In [1]: import numpy as np

In [2]: np.set_printoptions(suppress=True, linewidth=120)

In [3]: arr = np.load("block6.npy")

In [4]: arr
Out[4]: 
array([[ 4.82, -1.02, -1.18],
       [ 3.17,  1.06, -2.83],
       [ 3.81,  0.83, -2.19],
       [ 5.15,  3.38, -0.85],
       [ 7.18, 13.24,  1.18],
       [ 5.2 ,  4.71, -0.8 ],
       [ 5.92, 11.9 , -0.08],
       [ 6.33,  6.14,  0.33],
       [ 5.3 ,  9.  , -0.7 ],
       [ 5.75,  6.72, -0.25],
       [ 4.68,  0.89, -1.32],
       [ 5.76,  5.54, -0.24],
       [ 6.58,  8.3 ,  0.58],
       [ 5.02,  2.88, -0.98],
       [ 4.99,  4.2 , -1.01],
       [ 4.02,  3.89, -1.98],
       [ 5.29,  1.3 , -0.71],
       [ 4.81, -1.2 , -1.19],
       [ 5.27,  5.85, -0.73]])

In [5]: M2 = arr / np.linalg.norm(arr, axis=1, keepdims=True)

In [6]: C2 = M2 @ M2.T

In [7]: (C2 - 2 * np.eye(19)).round(6).argmax(axis=1)
Out[7]: array([17,  2,  1, 13,  6, 14,  4, 11,  6, 18, 16,  7,  9,  3,  5, 14, 10,  0,  9])

In [8]: np.round(np.linalg.norm(M2, axis=1), 2)
Out[8]: array([1., 1., 1., 1., 1., 1., 1., 1., 1., 1., 1., 1., 1., 1., 1., 1., 1., 1., 1.])

In [9]: A = np.load("test1.npy")

In [10]: A.round(2)
Out[10]: 
array([[ 12.04,   9.37, -12.93],
       [ -4.83, -15.03, -12.28],
       [ -6.03, -15.78, -10.71],
       [  0.18, -10.64, -16.93],
       [ -9.58, -16.98,  -4.48],
       [  1.25,  -9.48, -17.57],
       [ -1.15,   9.6 ,  17.51],
       [ -8.17, -16.73,  -7.31],
       [ 12.01,  15.7 ,  -3.04],
       [  8.49,  16.82,   6.71],
       [-10.95,  -6.05,  15.6 ],
       [ -1.3 ,   9.43,  17.59],
       [ 11.56,   7.73, -14.37],
       [  0.81,  11.66,  16.23],
       [ 11.89,   8.84, -13.43],
       [ -4.42, -14.74, -12.78],
       [-11.17,  -6.63,  15.21],
       [-11.79,  -8.49,  13.74],
       [  5.2 ,  -4.46, -18.79],
       [-12.08,  -9.52,  12.79],
       [  8.99,   1.77, -17.78],
       [ 12.58,  12.9 ,  -8.68],
       [ -5.4 ,   4.18,  18.8 ],
       [ 12.24,  15.2 ,  -4.35],
       [ 12.41,  11.14, -11.04]])

In [11]: # looks like rank 2

In [12]: C2 = np.cov(A, rowvar=False)

In [13]: np.round(np.linalg.eigvalsh(C2)[::-1], 2) + 0
Out[13]: array([219.53, 191.72,   0.  ])

In [14]: np.round(np.median(A, axis=0), 2)
Out[14]: array([ 0.18,  1.77, -7.31])

In [15]: np.round(np.corrcoef(A.T), 2)
Out[15]: 
array([[ 1.  ,  0.76, -0.5 ],
       [ 0.76,  1.  ,  0.18],
       [-0.5 ,  0.18,  1.  ]])

In [16]: np.argwhere(np.triu(np.abs(np.corrcoef(A.T)) > 0.8, 1))
Out[16]: array([], shape=(0, 2), dtype=int64)

In [17]: np.argsort(-A.std(axis=0).round(6), kind="stable")
Out[17]: array([2, 1, 0])
